>>> import numpy as np
>>> np.set_printoptions(suppress=True, linewidth=120)
>>> def rnd(a):
...     return np.round(a, 1) + 0
... 
>>> arr = np.array([[1, 0, 0, 0], [2, 1, 0, 0], [0, -2, 1, 0], [-2, -2, 2, 1]])
>>> M2 = np.array([[-1, -2], [-2, -2]])
>>> basis = np.kron(M2, arr)
>>> basis
array([[-1,  0,  0,  0, -2,  0,  0,  0],
       [-2, -1,  0,  0, -4, -2,  0,  0],
       [ 0,  2, -1,  0,  0,  4, -2,  0],
       [ 2,  2, -2, -1,  4,  4, -4, -2],
       [-2,  0,  0,  0, -2,  0,  0,  0],
       [-4, -2,  0,  0, -4, -2,  0,  0],
       [ 0,  4, -2,  0,  0,  4, -2,  0],
       [ 4,  4, -4, -2,  4,  4, -4, -2]])
>>> basis.shape
(8, 8)
>>> np.linalg.matrix_rank(basis)
np.int64(8)
>>> ev, V = np.linalg.eig(arr)
>>> rnd(np.sort(np.linalg.eigvals(arr @ arr)))
array([1., 1., 1., 1.])
>>> K = np.loadtxt("mat.csv", delimiter=",")
>>> K
array([[ 4., -1.,  0.],
       [-1.,  1., -1.],
       [ 0., -1., -1.]])
>>> rnd(np.sort(np.abs(np.linalg.eigvals(K))))
array([1.1, 1.4, 4.3])
>>> rnd(np.linalg.matrix_power(K, 4))
array([[ 315., -100.,   19.],
       [-100.,   34.,   -5.],
       [  19.,   -5.,    5.]])
>>> np.trace(K)
np.float64(4.0)
>>> np.allclose(K, K.T)
True
>>> M2 = np.array([[0, -5, 5, 2], [1, -4, -1, -2], [2, 0, 1, 4], [4, 4, -5, 2]])
>>> M = np.triu(M2)
>>> M
array([[ 0, -5,  5,  2],
       [ 0, -4, -1, -2],
       [ 0,  0,  1,  4],
       [ 0,  0,  0,  2]])
>>> rng = np.random.default_rng(15)
>>> lab = rng.permutation(4)
>>> lab
array([0, 2, 3, 1])
>>> M2 = M[lab][:, lab]
>>> rnd(np.linalg.det(M2)), rnd(np.linalg.det(M[lab]))
(np.float64(0.0), np.float64(0.0))
>>> np.allclose(M2, M)
False
>>> np.trace(M2)
np.int64(-1)
>>> Uu, sv, Vt = np.linalg.svd(M)
>>> rnd(sv)
array([7.8, 5.5, 2.3, 0. ])
>>> np.argmax(sv[:-1] / (sv[1:] + 1e-6)) + 1
np.int64(3)
>>> M2 = Uu[:, :3] @ np.diag(sv[:3]) @ Vt[:3]
>>> rnd(np.linalg.norm(M - M2, 2)), sv[3]
(np.float64(0.0), np.float64(0.0))
>>> np.linalg.matrix_rank(M, rtol=0.05)
np.int64(3)
>>> np.linalg.matrix_rank(M2)
np.int64(3)
>>> rnd(M @ np.linalg.pinv(M) @ M)
array([[ 0., -5.,  5.,  2.],
       [ 0., -4., -1., -2.],
       [ 0.,  0.,  1.,  4.],
       [ 0.,  0.,  0.,  2.]])
>>> try:
...     np.linalg.inv(M)
... except np.linalg.LinAlgError as e:
...     print("failed:", e)
... 
failed: Singular matrix
>>> np.unique(M.round(6), axis=0).shape
(4, 4)
>>> feats = np.load("sample13.npy")
>>> feats
array([[ 1.5, -1.5,  0.5, -3.2],
       [ 1.1,  1.6, -1.3, -0.8],
       [-1.1, -0.3,  0.3, -0.7],
       [ 0.7, -0.9,  1.1, -1.1],
       [ 0. , -0.9, -0.3,  0.3],
       [-1. , -1.2, -0.4,  1.7],
       [-1.6,  0.1,  0.7,  0.6],
       [-1.6, -0.9,  0.4,  1.3],
       [-1.8, -0.8, -0.4,  1. ],
       [ 0.3, -0.7,  0.1,  0.7],
       [-1.2, -0.6, -0.7,  0.7],
       [-2.7, -6.3,  1.2, -0.3],
       [ 0.9,  0.3,  2. ,  1. ],
       [ 0.5, -0.5, -0.6, -1.7],
       [-1. ,  0.4, -0.2,  0.4],
       [ 0.8, -0.8, -0.7, -0.2],
       [-1.1,  0.2, -0.1, -0.8],
       [-1.2, -1.7,  0.7,  1. ],
       [ 0.3, -0.5,  0.1,  1.2],
       [-0.7,  0.1,  1.9, -0.4],
       [-0.7,  0.5,  0.2,  0.8],
       [-0.2,  1.2, -1.2, -0.8]])
>>> T = np.stack([feats, 3 * feats, feats[::-1]])
>>> rnd(np.einsum("bij,cij->bc", T, T))
array([[ 130.8,  392.4,   11.7],
       [ 392.4, 1177.2,   35.2],
       [  11.7,   35.2,  130.8]])
>>> np.linalg.matrix_rank(T)
array([4, 4, 4])
>>> np.linalg.matrix_rank(T.reshape(3, -1))
np.int64(2)
>>> u, r1 = feats[3], feats[1]
>>> rnd(u @ r1)
np.float64(-1.2)
>>> pr = (u @ r1) / (u @ u) * u
>>> np.linalg.matrix_rank(np.outer(u, r1))
np.int64(1)
>>> np.unravel_index(np.abs(feats).argmax(), feats.shape)
(np.int64(11), np.int64(1))
>>> rnd(np.linalg.norm(feats))
np.float64(11.4)
>>> rnd(np.diff(feats, axis=0))
array([[-0.4,  3.1, -1.8,  2.4],
       [-2.2, -1.9,  1.6,  0.1],
       [ 1.8, -0.6,  0.8, -0.4],
       [-0.7,  0. , -1.4,  1.4],
       [-1. , -0.3, -0.1,  1.4],
       [-0.6,  1.3,  1.1, -1.1],
       [ 0. , -1. , -0.3,  0.7],
       [-0.2,  0.1, -0.8, -0.3],
       [ 2.1,  0.1,  0.5, -0.3],
       [-1.5,  0.1, -0.8,  0. ],
       [-1.5, -5.7,  1.9, -1. ],
       [ 3.6,  6.6,  0.8,  1.3],
       [-0.4, -0.8, -2.6, -2.7],
       [-1.5,  0.9,  0.4,  2.1],
       [ 1.8, -1.2, -0.5, -0.6],
       [-1.9,  1. ,  0.6, -0.6],
       [-0.1, -1.9,  0.8,  1.8],
       [ 1.5,  1.2, -0.6,  0.2],
       [-1. ,  0.6,  1.8, -1.6],
       [ 0. ,  0.4, -1.7,  1.2],
       [ 0.5,  0.7, -1.4, -1.6]])
>>> rnd(feats - feats[0])
array([[ 0. ,  0. ,  0. ,  0. ],
       [-0.4,  3.1, -1.8,  2.4],
       [-2.6,  1.2, -0.2,  2.5],
       [-0.8,  0.6,  0.6,  2.1],
       [-1.5,  0.6, -0.8,  3.5],
       [-2.5,  0.3, -0.9,  4.9],
       [-3.1,  1.6,  0.2,  3.8],
       [-3.1,  0.6, -0.1,  4.5],
       [-3.3,  0.7, -0.9,  4.2],
       [-1.2,  0.8, -0.4,  3.9],
       [-2.7,  0.9, -1.2,  3.9],
       [-4.2, -4.8,  0.7,  2.9],
       [-0.6,  1.8,  1.5,  4.2],
       [-1. ,  1. , -1.1,  1.5],
       [-2.5,  1.9, -0.7,  3.6],
       [-0.7,  0.7, -1.2,  3. ],
       [-2.6,  1.7, -0.6,  2.4],
       [-2.7, -0.2,  0.2,  4.2],
       [-1.2,  1. , -0.4,  4.4],
       [-2.2,  1.6,  1.4,  2.8],
       [-2.2,  2. , -0.3,  4. ],
       [-1.7,  2.7, -1.7,  2.4]])
>>> np.zeros(22, 4)
Traceback (most recent call last):
  File "<python-input-51>", line 1, in <module>
    np.zeros(22, 4)
    ~~~~~~~~^^^^^^^
TypeError: Cannot interpret '4' as a data type
>>> rnd(feats.mean(axis=0))
array([-0.4, -0.6,  0.2,  0. ])
>>> x0 = np.array([-3, 2, 1, 2])
>>> h1 = np.maximum(feats @ x0, 0)
>>> rnd(np.maximum(feats @ x0, 0) - np.maximum(-feats @ x0, 0))
array([-13.4,  -3. ,   1.6,  -5. ,  -1.5,   3.6,   6.9,   6. ,   5.4,  -0.8,   3.1,  -3.9,   1.9,  -6.5,   4.4,  -5.1,
         2. ,   2.9,   0.6,   3.4,   4.9,   0.2])
>>> rnd(feats.T @ h1)
array([-53.5, -15.2,  13.9,  32.6])
>>> W0 = np.load("layer4.npy")
>>> rnd(W0)
array([[ -9.4,   9.6,  14.8],
       [  3.1,  -5.5,  19. ],
       [ -5.7,   4.8,  18.6],
       [-12.6,  14. ,   6.9],
       [ -7.8,  10.6, -15.1],
       [  8. , -10.7,  14.9],
       [ 12.6, -14.1,  -6.4],
       [  6.2,  -8.8,  16.9],
       [  7.5, -10.2,  15.5],
       [  7.5,  -7.1, -17.1],
       [ 11.4, -14.2,   8.3],
       [  9. ,  -9. , -15.4],
       [-12.4,  13.7,   7.6],
       [ -7.5,   7.1,  17.1],
       [ 10.9, -13.6,   9.8],
       [  8.2, -11. ,  14.5],
       [ -4.3,   3.1,  19.3],
       [ 11.5, -14.2,   8.1],
       [ -9.5,  12.3, -12.6]])
>>> u, r1 = W0[0], W0[9]
>>> rnd(u @ r1)
np.float64(-392.6)
>>> pr = (u @ r1) / (u @ u) * u
>>> rnd(np.outer(u, r1))
array([[ -71.1,   67.3,  161.3],
       [  72.1,  -68.3, -163.6],
       [ 111.7, -105.7, -253.2]])
>>> rnd(np.linalg.norm(u + r1) ** 2 + np.linalg.norm(u - r1) ** 2)
np.float64(1600.0)
>>> np.linalg.matrix_rank(np.outer(u, r1))
np.int64(1)
>>> rnd(pr)
array([  9.3,  -9.4, -14.5])
